$ python -q
>>> import numpy as np
>>> np.set_printoptions(suppress=True, linewidth=100)
>>> arr = np.loadtxt("test9.csv", delimiter=",")
>>> arr
array([[ 0.542,  0.137,  1.264,  0.327,  1.701],
       [ 2.955,  8.493,  2.441, -2.857, 15.168],
       [ 3.052, 24.042, -7.078,  2.35 ,  0.981],
       [ 5.228, 14.987, -1.103, -4.667, 12.943]])
>>> Y = arr / np.linalg.norm(arr, axis=1, keepdims=True)
>>> C2 = Y @ Y.T
>>> C2[0].round(3)
array([ 1.   ,  0.769, -0.028,  0.515])
>>> np.argwhere(np.triu(np.abs(C2) > 0.95, 1))
array([], shape=(0, 2), dtype=int64)
>>> r0 = np.array([0, 2])
>>> np.convolve(arr[1], r0)
array([ 0.   ,  5.91 , 16.986,  4.882, -5.714, 30.336])
>>> np.array([np.convolve(row, r0, "same") for row in arr])
array([[  0.   ,   1.084,   0.274,   2.528,   0.654],
       [  0.   ,   5.91 ,  16.986,   4.882,  -5.714],
       [  0.   ,   6.104,  48.084, -14.156,   4.7  ],
       [  0.   ,  10.456,  29.974,  -2.206,  -9.334]])
>>> x0 = np.array([0, 0, -3, 0, -1])
>>> np.einsum("ij,j->i", arr, x0)
array([ -5.493, -22.491,  20.253,  -9.634])
>>> np.sign((arr @ x0).round(6))
array([-1., -1.,  1., -1.])
>>> np.linalg.norm(arr @ x0) <= np.linalg.norm(arr, 2) * np.linalg.norm(x0) + 1e-9
np.True_
>>> (arr @ x0).argmax()
np.int64(2)
>>> Y = arr / np.sqrt((arr ** 2).mean(axis=1, keepdims=True))
>>> np.round(np.linalg.norm(Y, axis=1), 3)
array([2.236, 2.236, 2.236, 2.236])
>>> np.linalg.matrix_rank(Y) == np.linalg.matrix_rank(arr)
np.True_
>>> A = np.load("run4.npy")
>>> A
array([[0, 0, 0],
       [0, 0, 1],
       [0, 1, 0]])
>>> # splits into 2 blocks
>>> r = np.linalg.matrix_rank(A)
>>> r
np.int64(2)
>>> N = np.linalg.svd(A)[2][r:].T
>>> N.shape
(3, 1)
>>> N[:, 0] / N[np.abs(N[:, 0]).round(6).argmax(), 0]
array([1., 0., 0.])
>>> A @ N
array([[0.],
       [0.],
       [0.]])
>>> np.allclose(A @ N, 0)
True
>>> [int(np.linalg.matrix_rank(np.delete(A, i, axis=0))) for i in range(3)]
[2, 1, 1]
>>> np.linalg.matrix_rank(A.T @ A), np.linalg.matrix_rank(A @ A.T)
(np.int64(2), np.int64(2))
>>> N @ N.T
array([[1., 0., 0.],
       [0., 0., 0.],
       [0., 0., 0.]])
>>> np.flatnonzero(np.linalg.matrix_power((A != 0) + (A.T != 0) + np.eye(3), 3)[2])
array([1, 2])
>>> np.round(np.sort(np.linalg.eigvals(A).real), 3)
array([-1.,  0.,  1.])
>>> A @ A
array([[0, 0, 0],
       [0, 1, 0],
       [0, 0, 1]])
>>> (A != 0).astype(int)
array([[0, 0, 0],
       [0, 0, 1],
       [0, 1, 0]])
>>> Uu, s, Vh = np.linalg.svd(A)
>>> vecs = Vh[:(s > 1e-8).sum()]
>>> rng = np.random.default_rng(76)
>>> x0 = A[0] + -1 * A[2] + rng.integers(2) * np.eye(3)[0]
>>> x0
array([ 1., -1.,  0.])
>>> round(np.linalg.norm(x0 - vecs.T @ vecs @ x0), 3)
np.float64(1.0)
>>> Y = np.array([[-2, 2], [1, 2]])
>>> cent = np.kron(Y, A)
>>> round(float(np.linalg.norm(cent, 2)), 3), round(float(np.linalg.norm(Y, 2) * np.linalg.norm(A, 2)), 3)
(3.0, 3.0)
>>> cent
array([[ 0,  0,  0,  0,  0,  0],
       [ 0,  0, -2,  0,  0,  2],
       [ 0, -2,  0,  0,  2,  0],
       [ 0,  0,  0,  0,  0,  0],
       [ 0,  0,  1,  0,  0,  2],
       [ 0,  1,  0,  0,  2,  0]])
>>> np.linalg.matrix_rank(cent)
np.int64(4)
>>> data = np.load("arr.npy")
>>> data
array([[0, 0, 2, 0, 0],
       [0, 0, 0, 0, 0],
       [0, 0, 0, 0, 0],
       [0, 0, 0, 0, 0]])
>>> # rows 1 and 2 are equal
>>> np.abs(data).max()
np.int64(2)
>>> data.shape
(4, 5)
>>> np.round(np.linalg.svd(data, compute_uv=False), 3)
array([2., 0., 0., 0.])
>>> round(np.linalg.norm(data), 3)
np.float64(2.0)
>>> data.sum(axis=0)
array([0, 0, 2, 0, 0])
>>> np.unravel_index(np.abs(data).argmax(), data.shape)
(np.int64(0), np.int64(2))
>>> np.linalg.rank(data)
Traceback (most recent call last):
  File "<python-input-56>", line 1, in <module>
    np.linalg.rank(data)
    ^^^^^^^^^^^^^^
AttributeError: module 'numpy.linalg' has no attribute 'rank'
>>> data.mean(axis=0)
array([0. , 0. , 0.5, 0. , 0. ])
